% python3 -q
>>> import numpy as np
>>> from numpy import linalg as LA
>>> np.set_printoptions(precision=2, suppress=True, linewidth=100)
>>> E = np.load("mat.npy")
>>> print(E)
[[ 2  5  5]
 [ 2  5  5]
 [ 0  0  0]
 [ 5 -3 -2]
 [ 0  0  0]
 [ 5 -3 -2]
 [ 0  2 -4]
 [ 0  2 -4]
 [ 5 -3 -2]
 [ 0  2 -4]
 [ 0  0  0]
 [ 5 -3 -2]
 [ 5 -3 -2]
 [ 0  0  0]
 [ 0  0  0]
 [ 0  0  0]
 [-5  5 -2]]
>>> # row 1 repeats row 0
>>> Xs = E - E.mean(axis=0)
>>> V = LA.svd(Xs)[2][:1]
>>> B = Xs - Xs @ V.T @ V
>>> print(B.std(axis=0))
[1.48 0.82 2.27]
>>> print(round(float(LA.norm(B) / LA.norm(Xs)), 2))
0.61
>>> print((Xs @ V.T).std(axis=0))
[3.66]
>>> vec = np.array([0, 3, 2])
>>> a = np.maximum(E @ vec, 0)
>>> print(E.T @ a)
[ 45 305 228]
>>> print(np.flatnonzero(a > 1e-9))
[ 0  1 16]
>>> B = np.c_[E[:, :1] @ np.array([[2]]), np.array([2, 2, 3, 1, 5, 5, 5, 0, 5, 0, 2, 2, 1, 1, 4, 5, 0])]
>>> print(B)
[[  4   2]
 [  4   2]
 [  0   3]
 [ 10   1]
 [  0   5]
 [ 10   5]
 [  0   5]
 [  0   0]
 [ 10   5]
 [  0   0]
 [  0   2]
 [ 10   2]
 [ 10   1]
 [  0   1]
 [  0   4]
 [  0   5]
 [-10   0]]
>>> print(LA.matrix_rank(np.c_[E, B]))
4
>>> print(LA.norm(LA.qr(E)[0].T @ B, axis=0) ** 2 / ((B ** 2).sum(axis=0) + 1e-12))
[1.   0.32]
>>> O, r_ = LA.qr(B)
>>> print(np.trace(O @ O.T))
2.0
>>> print(O)
[[-0.16 -0.09]
 [-0.16 -0.09]
 [-0.   -0.26]
 [-0.4   0.13]
 [-0.   -0.44]
 [-0.4  -0.22]
 [-0.   -0.44]
 [-0.   -0.  ]
 [-0.4  -0.22]
 [-0.   -0.  ]
 [-0.   -0.18]
 [-0.4   0.04]
 [-0.4   0.13]
 [-0.   -0.09]
 [-0.   -0.35]
 [-0.   -0.44]
 [ 0.4  -0.22]]
>>> print(np.round(O.T @ O, 2) + 0)
[[1. 0.]
 [0. 1.]]
>>> print(np.allclose(r_.T @ r_, B.T @ B))
True
>>> print(np.round(abs(r_[0, 0]), 2), round(float(LA.norm(B[:, 0])), 2))
25.14 25.14
>>> B = np.c_[O[:, :1] @ np.array([[-2]]), np.array([0, -2, 1, 2, 2, -2, 2, 2, 2, -1, 0, 2, -1, 2, 1, 2, 1])]
>>> print(B)
[[ 0.32  0.  ]
 [ 0.32 -2.  ]
 [ 0.    1.  ]
 [ 0.8   2.  ]
 [ 0.    2.  ]
 [ 0.8  -2.  ]
 [ 0.    2.  ]
 [ 0.    2.  ]
 [ 0.8   2.  ]
 [ 0.   -1.  ]
 [ 0.    0.  ]
 [ 0.8   2.  ]
 [ 0.8  -1.  ]
 [ 0.    2.  ]
 [ 0.    1.  ]
 [ 0.    2.  ]
 [-0.8   1.  ]]
>>> print(LA.matrix_rank(np.c_[O, B]))
3
>>> print(np.round(LA.norm(B - O @ LA.lstsq(O, B)[0], axis=0), 2) + 0)
[0.   5.85]
>>> print(LA.matrix_rank(B))
2
>>> print(np.round(LA.lstsq(O, B[:, 0])[0], 2) + 0)
[-2.  0.]
